$ python3 -q
>>> import numpy as np
>>> import numpy.linalg as la
>>> np.set_printoptions(suppress=True, linewidth=200)
>>> tidy = lambda a: np.round(a, 3) + 0
>>> J = np.loadtxt("a.csv", delimiter=",")
>>> tidy(J)
array([[ 0.   , -0.276,  0.769,  0.558, -0.146],
       [ 0.431,  0.313,  0.14 ,  0.176,  0.816],
       [-0.861,  0.132, -0.116,  0.317,  0.356],
       [ 0.162,  0.669, -0.235,  0.544, -0.418],
       [-0.215,  0.601,  0.566, -0.51 , -0.105]])
>>> # orthonormal columns
>>> tidy(J.mean(axis=0))
array([-0.097,  0.288,  0.225,  0.217,  0.1  ])
>>> tidy(np.abs(J).max())
np.float64(0.861)
>>> tidy(la.svd(J, compute_uv=False))
array([1., 1., 1., 1., 1.])
>>> np.count_nonzero(J)
np.int64(24)
>>> np.unravel_index(np.abs(J).argmax(), J.shape)
(np.int64(2), np.int64(0))
>>> la.matrix_rank(J)
np.int64(5)
>>> r0 = np.array([4, 3, 0])
>>> M = np.array([np.roll(r0, i) for i in range(3)])
>>> M
array([[4, 3, 0],
       [0, 4, 3],
       [3, 0, 4]])
>>> tidy(la.norm(M) ** 2 / la.norm(M, 2) ** 2)
np.float64(1.531)
>>> la.norm(M, axis=1).argmax()
np.int64(0)
>>> tidy(la.norm(M, 1)), tidy(la.norm(M, np.inf))
(np.float64(7.0), np.float64(7.0))
>>> tidy(la.norm(M, axis=0))
array([5., 5., 5.])
>>> M[0] @ M[1]
np.int64(12)
>>> mat = np.loadtxt("arr.csv", delimiter=",")
>>> mat
array([[ 6.,  9., -9., -3., -6.],
       [ 9.,  6., -9., -3., -6.],
       [-9., -9.,  6.,  3.,  6.],
       [-3., -3.,  3., -2.,  2.],
       [-6., -6.,  6.,  2.,  1.]])
>>> # equal to its transpose
>>> rng = np.random.default_rng(570)
>>> A2 = mat + rng.integers(-2, 3, (5, 1)) @ rng.integers(-2, 3, (1, 5))
>>> A2
array([[  7.,   9.,  -7.,  -2.,  -4.],
       [  8.,   6., -11.,  -4.,  -8.],
       [ -7.,  -9.,  10.,   5.,  10.],
       [ -1.,  -3.,   7.,   0.,   6.],
       [ -6.,  -6.,   6.,   2.,   1.]])
>>> np.abs(A2 - mat).sum(axis=1)
array([ 6.,  6., 12., 12.,  0.])
>>> la.matrix_rank(A2 - mat, tol=1e-8)
np.int64(1)
>>> np.kron(np.eye(2, dtype=int), mat)
array([[ 6.,  9., -9., -3., -6.,  0.,  0., -0., -0., -0.],
       [ 9.,  6., -9., -3., -6.,  0.,  0., -0., -0., -0.],
       [-9., -9.,  6.,  3.,  6., -0., -0.,  0.,  0.,  0.],
       [-3., -3.,  3., -2.,  2., -0., -0.,  0., -0.,  0.],
       [-6., -6.,  6.,  2.,  1., -0., -0.,  0.,  0.,  0.],
       [ 0.,  0., -0., -0., -0.,  6.,  9., -9., -3., -6.],
       [ 0.,  0., -0., -0., -0.,  9.,  6., -9., -3., -6.],
       [-0., -0.,  0.,  0.,  0., -9., -9.,  6.,  3.,  6.],
       [-0., -0.,  0., -0.,  0., -3., -3.,  3., -2.,  2.],
       [-0., -0.,  0.,  0.,  0., -6., -6.,  6.,  2.,  1.]])
